% python3 -q
>>> import numpy as np
>>> np.set_printoptions(precision=2, suppress=True, linewidth=100)
>>> mat = np.array([[-3, -3, -3, -1, 1, -3, 1, -3, 0, -3, -2, -1],
...     [-2, 0, -2, 0, 2, 3, 0, -3, -2, 0, 3, 0],
...     [0, -3, 3, -3, 2, 0, 2, 3, 0, 0, -3, -1],
...     [-1, 2, -1, 3, 2, 0, -1, 3, 3, -2, -3, -3],
...     [-2, -1, 0, -3, -3, -3, -2, 0, -3, 2, 3, 3],
...     [-1, -1, 3, 1, -3, -1, -3, -1, 1, 1, -1, 0],
...     [-2, -3, -1, -1, 1, 0, -1, 1, 2, 2, -2, 1],
...     [3, -2, -1, -3, 3, 0, -3, 2, -2, -3, 3, 2],
...     [-3, -1, -3, -3, 3, 3, 3, 0, -3, -2, -3, 1],
...     [-2, -3, 3, 2, 2, 0, 1, 1, -3, 0, -2, -1]])
>>> print(mat)
[[-3 -3 -3 -1  1 -3  1 -3  0 -3 -2 -1]
 [-2  0 -2  0  2  3  0 -3 -2  0  3  0]
 [ 0 -3  3 -3  2  0  2  3  0  0 -3 -1]
 [-1  2 -1  3  2  0 -1  3  3 -2 -3 -3]
 [-2 -1  0 -3 -3 -3 -2  0 -3  2  3  3]
 [-1 -1  3  1 -3 -1 -3 -1  1  1 -1  0]
 [-2 -3 -1 -1  1  0 -1  1  2  2 -2  1]
 [ 3 -2 -1 -3  3  0 -3  2 -2 -3  3  2]
 [-3 -1 -3 -3  3  3  3  0 -3 -2 -3  1]
 [-2 -3  3  2  2  0  1  1 -3  0 -2 -1]]
>>> x0 = np.array([-8, 9, -6, -7, 6, 1, -2, 9, -4, 5, -3, 4])
>>> h = np.maximum(mat @ x0, 0)
>>> print(mat * (h > 1e-9)[:, None])
[[ 0  0  0  0  0  0  0  0  0  0  0  0]
 [-2  0 -2  0  2  3  0 -3 -2  0  3  0]
 [ 0 -3  3 -3  2  0  2  3  0  0 -3 -1]
 [-1  2 -1  3  2  0 -1  3  3 -2 -3 -3]
 [-2 -1  0 -3 -3 -3 -2  0 -3  2  3  3]
 [ 0  0  0  0  0  0  0  0  0  0  0  0]
 [-2 -3 -1 -1  1  0 -1  1  2  2 -2  1]
 [ 3 -2 -1 -3  3  0 -3  2 -2 -3  3  2]
 [-3 -1 -3 -3  3  3  3  0 -3 -2 -3  1]
 [ 0  0  0  0  0  0  0  0  0  0  0  0]]
>>> print(np.maximum(mat @ x0, 0) - np.maximum(-mat @ x0, 0))
[-17  15  16  27  36 -44  31  19  84 -10]
>>> print(mat.T @ h)
[-386 -245 -311 -415  348  189   97  153 -285 -145 -233  164]
>>> print(np.tanh(mat @ x0))
[-1.  1.  1.  1.  1. -1.  1.  1.  1. -1.]
>>> print(h)
[ 0 15 16 27 36  0 31 19 84  0]
>>> print(mat.ravel(order="F"))
[-3 -2  0 -1 -2 -1 -2  3 -3 -2 -3  0 -3  2 -1 -1 -3 -2 -1 -3 -3 -2  3 -1  0  3 -1 -1 -3  3 -1  0 -3
  3 -3  1 -1 -3 -3  2  1  2  2  2 -3 -3  1  3  3  2 -3  3  0  0 -3 -1  0  0  3  0  1  0  2 -1 -2 -3
 -1 -3  3  1 -3 -3  3  3  0 -1  1  2  0  1  0 -2  0  3 -3  1  2 -2 -3 -3 -3  0  0 -2  2  1  2 -3 -2
  0 -2  3 -3 -3  3 -1 -2  3 -3 -2 -1  0 -1 -3  3  0  1  2  1 -1]
>>> print(mat.reshape(2, -1))
[[-3 -3 -3 -1  1 -3  1 -3  0 -3 -2 -1 -2  0 -2  0  2  3  0 -3 -2  0  3  0  0 -3  3 -3  2  0  2  3
   0  0 -3 -1 -1  2 -1  3  2  0 -1  3  3 -2 -3 -3 -2 -1  0 -3 -3 -3 -2  0 -3  2  3  3]
 [-1 -1  3  1 -3 -1 -3 -1  1  1 -1  0 -2 -3 -1 -1  1  0 -1  1  2  2 -2  1  3 -2 -1 -3  3  0 -3  2
  -2 -3  3  2 -3 -1 -3 -3  3  3  3  0 -3 -2 -3  1 -2 -3  3  2  2  0  1  1 -3  0 -2 -1]]
>>> print(mat.reshape(-1, 2))
[[-3 -3]
 [-3 -1]
 [ 1 -3]
 [ 1 -3]
 [ 0 -3]
 [-2 -1]
 [-2  0]
 [-2  0]
 [ 2  3]
 [ 0 -3]
 [-2  0]
 [ 3  0]
 [ 0 -3]
 [ 3 -3]
 [ 2  0]
 [ 2  3]
 [ 0  0]
 [-3 -1]
 [-1  2]
 [-1  3]
 [ 2  0]
 [-1  3]
 [ 3 -2]
 [-3 -3]
 [-2 -1]
 [ 0 -3]
 [-3 -3]
 [-2  0]
 [-3  2]
 [ 3  3]
 [-1 -1]
 [ 3  1]
 [-3 -1]
 [-3 -1]
 [ 1  1]
 [-1  0]
 [-2 -3]
 [-1 -1]
 [ 1  0]
 [-1  1]
 [ 2  2]
 [-2  1]
 [ 3 -2]
 [-1 -3]
 [ 3  0]
 [-3  2]
 [-2 -3]
 [ 3  2]
 [-3 -1]
 [-3 -3]
 [ 3  3]
 [ 3  0]
 [-3 -2]
 [-3  1]
 [-2 -3]
 [ 3  2]
 [ 2  0]
 [ 1  1]
 [-3  0]
 [-2 -1]]
>>> T = mat.reshape(10, 2, -1)
>>> print(T.sum(axis=1))
[[-2 -6 -3 -4 -1 -4]
 [-2 -3 -4  0  5  3]
 [ 2  0  3 -3 -1 -1]
 [-2  5  2  1 -1 -3]
 [-4 -1 -3 -1  0  0]
 [-4 -2  4  2 -4 -1]
 [-3 -2  1  1 -1  1]
 [ 0  0 -3 -6  6  2]
 [ 0 -1 -6 -5  0  4]
 [-1 -2  0  2  0 -1]]
>>> print(np.einsum("ihd,ihd->ih", T, T))
[[38 24]
 [21 22]
 [31 23]
 [19 41]
 [32 35]
 [22 13]
 [16 15]
 [32 39]
 [46 32]
 [30 16]]
>>> print(T[:, 0])
[[-3 -3 -3 -1  1 -3]
 [-2  0 -2  0  2  3]
 [ 0 -3  3 -3  2  0]
 [-1  2 -1  3  2  0]
 [-2 -1  0 -3 -3 -3]
 [-1 -1  3  1 -3 -1]
 [-2 -3 -1 -1  1  0]
 [ 3 -2 -1 -3  3  0]
 [-3 -1 -3 -3  3  3]
 [-2 -3  3  2  2  0]]
>>> rng = np.random.default_rng(49)
>>> A2 = mat + rng.integers(-2, 3, (10, 8)) @ rng.integers(-2, 3, (8, 12))
>>> print(A2)
[[ -1   4  -7   4  -1  -4   5   3  -3 -14  -7   5]
 [ -8   0   5  -2  -7  -6  -2  -2  -4   2   4  -5]
 [  1  -8  -4  -7   1  -1 -11  -5  -5   7  -3 -11]
 [ -5   3  -4   4   8  -3   0   4   1  -6 -10  -2]
 [ -5 -12  -9 -13   1   1  -3   5 -12  10   2   1]
 [ 11   4  -2   3 -12   6 -18  -4   4   0  -2  -2]
 [ -4 -16   2   6  12   1   0  -9   4  20   5  -3]
 [ 10   1   1  -3  -6   2 -13  -5   3  -1   8  -2]
 [ -9  -9  -9 -17   5   0  -3  -6  -8   4  -2  -6]
 [  4  -2   4   7  -2   3  -7  -1  -2   4  -1  -6]]
>>> print(np.abs(A2 - mat).sum(axis=1))
[56 46 62 34 67 65 79 56 70 41]
>>> print(np.linalg.matrix_rank(A2 - mat, tol=1e-8))
8
>>> print(np.round(np.linalg.svd(A2 - mat, compute_uv=False), 2) + 0)
[41.03 35.   26.72 20.14 12.34 10.11  4.72  2.67  0.    0.  ]
>>> x0 = np.array([-1, 1, -1, 0, -1, -1, -2, -1, 0, 2, -2, 0])
>>> h = np.maximum(A2 @ x0, 0)
>>> print(h)
[ 0 18 42 11 17 45 12  7 28 14]
>>> print(A2 * (h > 1e-9)[:, None])
[[  0   0   0   0   0   0   0   0   0   0   0   0]
 [ -8   0   5  -2  -7  -6  -2  -2  -4   2   4  -5]
 [  1  -8  -4  -7   1  -1 -11  -5  -5   7  -3 -11]
 [ -5   3  -4   4   8  -3   0   4   1  -6 -10  -2]
 [ -5 -12  -9 -13   1   1  -3   5 -12  10   2   1]
 [ 11   4  -2   3 -12   6 -18  -4   4   0  -2  -2]
 [ -4 -16   2   6  12   1   0  -9   4  20   5  -3]
 [ 10   1   1  -3  -6   2 -13  -5   3  -1   8  -2]
 [ -9  -9  -9 -17   5   0  -3  -6  -8   4  -2  -6]
 [  4  -2   4   7  -2   3  -7  -1  -2   4  -1  -6]]
>>> def softmax(z):
...     e = np.exp(z - z.max(axis=-1, keepdims=True))
...     return e / e.sum(axis=-1, keepdims=True)
... 
>>> print(np.round(softmax(mat[6] + -2), 2) + 0)
[0.01 0.   0.01 0.01 0.11 0.04 0.01 0.11 0.29 0.29 0.01 0.11]
>>> print(softmax(mat).sum(axis=1))
[1. 1. 1. 1. 1. 1. 1. 1. 1. 1.]
>>> print(np.round(softmax(mat[6]), 2) + 0)
[0.01 0.   0.01 0.01 0.11 0.04 0.01 0.11 0.29 0.29 0.01 0.11]
>>> S = mat @ mat.T / np.sqrt(12)
>>> print(np.round(softmax(S + np.triu(np.full(S.shape, -np.inf), 1)), 2) + 0)
[[1.   0.   0.   0.   0.   0.   0.   0.   0.   0.  ]
 [0.   1.   0.   0.   0.   0.   0.   0.   0.   0.  ]
 [0.   0.   1.   0.   0.   0.   0.   0.   0.   0.  ]
 [0.   0.   0.   1.   0.   0.   0.   0.   0.   0.  ]
 [0.   0.   0.   0.   1.   0.   0.   0.   0.   0.  ]
 [0.   0.   0.   0.   0.   1.   0.   0.   0.   0.  ]
 [0.01 0.   0.02 0.   0.   0.   0.98 0.   0.   0.  ]
 [0.   0.   0.   0.   0.   0.   0.   1.   0.   0.  ]
 [0.   0.   0.   0.   0.   0.   0.   0.   1.   0.  ]
 [0.   0.   0.01 0.   0.   0.   0.   0.   0.   0.99]]
>>> print(softmax(S)[6] @ mat)
[-1.97 -2.99 -0.94 -1.04  1.02 -0.01 -0.92  1.01  1.93  1.92 -2.02  0.95]
>>> feats = np.array([[5, 0, -4, -4, -2, 2, -2, 8, 3, 8, -8, -3],
...     [-6, 1, -9, -9, -5, 5, -2, 8, -5, -1, 5, -2],
...     [3, 1, 6, -2, 8, 8, 5, -1, -1, -7, 1, -8],
...     [-2, 5, -8, 8, 1, 8, 2, 1, 9, 5, 2, 6]])
>>> print(feats)
[[ 5  0 -4 -4 -2  2 -2  8  3  8 -8 -3]
 [-6  1 -9 -9 -5  5 -2  8 -5 -1  5 -2]
 [ 3  1  6 -2  8  8  5 -1 -1 -7  1 -8]
 [-2  5 -8  8  1  8  2  1  9  5  2  6]]
>>> A2 = feats / np.linalg.norm(feats, axis=1, keepdims=True)
>>> gram = A2 @ A2.T
>>> print(gram)
[[ 1.    0.23 -0.21  0.13]
 [ 0.23  1.   -0.11  0.01]
 [-0.21 -0.11  1.   -0.21]
 [ 0.13  0.01 -0.21  1.  ]]
>>> print((np.abs(gram) > 0.9).astype(int))
[[1 0 0 0]
 [0 1 0 0]
 [0 0 1 0]
 [0 0 0 1]]
>>> arr = np.load("mat.npy")
>>> print(arr)
[[1 0 0 0 0 0 0 0]
 [3 1 0 0 0 0 0 0]
 [1 2 1 0 0 0 0 0]
 [2 1 1 1 0 0 0 0]
 [1 2 3 0 1 0 0 0]
 [3 0 0 3 2 1 0 0]
 [0 2 2 3 3 3 1 0]
 [1 2 2 0 1 3 1 1]]
>>> A2 = arr / np.linalg.norm(arr, axis=1, keepdims=True)
>>> gram = A2 @ A2.T
>>> print((np.abs(gram) > 0.9).astype(int))
[[1 1 0 0 0 0 0 0]
 [1 1 0 0 0 0 0 0]
 [0 0 1 0 0 0 0 0]
 [0 0 0 1 0 0 0 0]
 [0 0 0 0 1 0 0 0]
 [0 0 0 0 0 1 0 0]
 [0 0 0 0 0 0 1 0]
 [0 0 0 0 0 0 0 1]]
>>> print(np.round(np.degrees(np.arccos(np.clip(gram[3, 4], -1, 1))), 2))
46.91
>>> print(np.prod(np.diag(arr)), round(float(np.linalg.det(arr)), 2))
1 1.0
>>> print(round(np.abs(np.linalg.eigvals(arr)).max(), 2))
1.0
>>> print(np.allclose(arr, arr.T))
False
>>> print(arr @ arr)
[[ 1  0  0  0  0  0  0  0]
 [ 6  1  0  0  0  0  0  0]
 [ 8  4  1  0  0  0  0  0]
 [ 8  4  2  1  0  0  0  0]
 [11 10  6  0  1  0  0  0]
 [14  7  9  6  4  1  0  0]
 [26 17 16 15 12  6  1  0]
 [20 12  9 12 11  9  2  1]]
>>> print(round(np.linalg.det(arr), 2))
1.0
>>> print(softmax(arr[7] + -2))
[0.06 0.16 0.16 0.02 0.06 0.43 0.06 0.06]
>>> print(np.round(softmax(10 * arr[7]), 2) + 0)
[0. 0. 0. 0. 0. 1. 0. 0.]
>>> print(softmax(arr[7]))
[0.06 0.16 0.16 0.02 0.06 0.43 0.06 0.06]
>>> S = arr @ arr.T / np.sqrt(8)
>>> print(softmax(S)[7] @ arr)
[0.53 1.99 2.   1.47 1.96 2.91 0.97 0.48]
>>> z = rng.permutation(8)
>>> print(z)
[2 6 0 7 1 5 3 4]
>>> A2 = arr[z][:, z]
>>> print(A2)
[[1 0 1 0 2 0 0 0]
 [2 1 0 0 2 3 3 3]
 [0 0 1 0 0 0 0 0]
 [2 1 1 1 2 3 0 1]
 [0 0 3 0 1 0 0 0]
 [0 0 3 0 0 1 3 2]
 [1 0 2 0 1 0 1 0]
 [3 0 1 0 2 0 0 1]]
>>> print(np.sort(np.abs(np.linalg.eigvals(A2))))
[1. 1. 1. 1. 1. 1. 1. 1.]
>>> print(np.round(np.linalg.det(A2), 2), round(np.linalg.det(arr[z]), 2))
1.0 -1.0
>>> print(np.diag(A2))
[1 1 1 1 1 1 1 1]
>>> data = np.loadtxt("run2.csv", delimiter=",")
>>> print(data)
[[0. 1. 0. 2. 4. 1. 0. 1. 2. 0.]
 [0. 0. 1. 3. 3. 0. 3. 4. 0. 5.]
 [0. 0. 0. 4. 4. 3. 4. 5. 2. 3.]
 [0. 0. 0. 0. 5. 5. 1. 0. 5. 1.]
 [0. 0. 0. 0. 0. 5. 5. 5. 4. 4.]
 [0. 0. 0. 0. 0. 0. 0. 1. 0. 5.]
 [0. 0. 0. 0. 0. 0. 0. 2. 2. 2.]
 [0. 0. 0. 0. 0. 0. 0. 0. 2. 3.]
 [0. 0. 0. 0. 0. 0. 0. 0. 0. 0.]
 [0. 0. 0. 0. 0. 0. 0. 0. 0. 0.]]
>>> z = rng.permutation(10)
>>> print(z)
[3 2 1 8 4 5 7 9 6 0]
>>> A2 = data[z][:, z]
>>> print(np.trace(A2))
0.0
>>> print(np.diag(A2))
[0. 0. 0. 0. 0. 0. 0. 0. 0. 0.]
>>> print(np.allclose(A2, data))
False
>>> print(A2)
[[0. 0. 0. 5. 5. 5. 0. 1. 1. 0.]
 [4. 0. 0. 2. 4. 3. 5. 3. 4. 0.]
 [3. 1. 0. 0. 3. 0. 4. 5. 3. 0.]
 [0. 0. 0. 0. 0. 0. 0. 0. 0. 0.]
 [0. 0. 0. 4. 0. 5. 5. 4. 5. 0.]
 [0. 0. 0. 0. 0. 0. 1. 5. 0. 0.]
 [0. 0. 0. 2. 0. 0. 0. 3. 0. 0.]
 [0. 0. 0. 0. 0. 0. 0. 0. 0. 0.]
 [0. 0. 0. 2. 0. 0. 2. 2. 0. 0.]
 [2. 0. 1. 2. 4. 1. 1. 0. 0. 0.]]
